$ ipython --no-banner

In [1]: import numpy as np

In [2]: import numpy.linalg as la

In [3]: np.set_printoptions(suppress=True, linewidth=160)

In [4]: u = np.array([3, 3, 2, 3, 3])

In [5]: A = 5 * np.eye(5) + np.outer(u, u)

In [6]: print(A)
[[14.  9.  6.  9.  9.]
 [ 9. 14.  6.  9.  9.]
 [ 6.  6.  9.  6.  6.]
 [ 9.  9.  6. 14.  9.]
 [ 9.  9.  6.  9. 14.]]

In [7]: # symmetric, so the eigenvalues are real

In [8]: rng = np.random.default_rng(86)

In [9]: idx = rng.permutation(5)

In [10]: out = A[:, idx] * rng.choice([-1, 1], 5)

In [11]: print(out)
[[ -6.   9.  -9. -14.  -9.]
 [ -6.  14.  -9.  -9.  -9.]
 [ -9.   6.  -6.  -6.  -6.]
 [ -6.   9.  -9.  -9. -14.]
 [ -6.   9. -14.  -9.  -9.]]

In [12]: Uu, _, Vh = la.svd(A.T @ out)

In [13]: print(np.round(la.lstsq(A, out)[0], 1) + 0)
[[ 0.  0.  0. -1.  0.]
 [ 0.  1.  0.  0.  0.]
 [-1.  0.  0.  0.  0.]
 [ 0.  0.  0.  0. -1.]
 [ 0.  0. -1.  0.  0.]]

In [14]: O = out.astype(float).copy()

In [15]: for j in range(5):
    ...:     O[:, j] -= O[:, :j] @ (O[:, :j].T @ O[:, j])
    ...:     O[:, j] /= la.norm(O[:, j])
    ...: 

In [16]: print(O.round(1) + 0)
[[-0.4  0.1 -0.1 -0.9  0.2]
 [-0.4  0.7  0.5  0.3  0.2]
 [-0.6 -0.7  0.3  0.2  0.2]
 [-0.4  0.1 -0.1  0.  -0.9]
 [-0.4  0.1 -0.8  0.3  0.2]]

In [17]: E = np.array([[5, 6, 5, 6, 5, 6],
    ...:     [3, 7, 3, 7, 3, 7],
    ...:     [2, 4, 2, 4, 2, 4],
    ...:     [5, 6, 5, 6, 5, 6],
    ...:     [3, 7, 3, 7, 3, 7],
    ...:     [2, 4, 2, 4, 2, 4]])

In [18]: # rows and columns are dependent

In [19]: print(la.cond(E) > 100)
True

In [20]: print([round(float(x), 1) for x in la.svd(E, compute_uv=False)[:3]])
[28.6, 4.0, 0.0]

In [21]: u = np.array([-1, 0, -1, -2])

In [22]: m1 = 4 * np.eye(4) + np.outer(u, u)

In [23]: print(m1)
[[5. 0. 1. 2.]
 [0. 4. 0. 0.]
 [1. 0. 5. 2.]
 [2. 0. 2. 8.]]

In [24]: out = np.array([[-3, -3, -3],
    ...:     [0, 3, 2],
    ...:     [1, 3, -2],
    ...:     [2, 0, 0],
    ...:     [-3, 3, 1],
    ...:     [2, 3, -3]])

In [25]: print(np.einsum("ik,kj->ij", E, out))
[[ -1  51 -26]
 [ 13  51 -19]
 [  6  30 -12]
 [ -1  51 -26]
 [ 13  51 -19]
 [  6  30 -12]]

In [26]: print(out.T @ E.T)
[[ -1  13   6  -1  13   6]
 [ 51  51  30  51  51  30]
 [-26 -19 -12 -26 -19 -12]]

In [27]: out @ E
ValueError: matmul: Input operand 1 has a mismatch in its core dimension 0, with gufunc signature (n?,k),(k,m?)->(n?,m?) (size 6 is different from 3)


In [28]: print(np.einsum("ij,ij->i", E, E))
[183 174  60 183 174  60]

In [29]: x0 = np.ones(4)

In [30]: for _ in range(5):
    ...:     x0 = m1 @ x0
    ...:     x0 /= la.norm(x0)
    ...:     print(round(x0 @ m1 @ x0, 1))
    ...: 
9.6
9.9
10.0
10.0
10.0

In [31]: print(x0.round(1) + 0)
[0.4 0.  0.4 0.8]
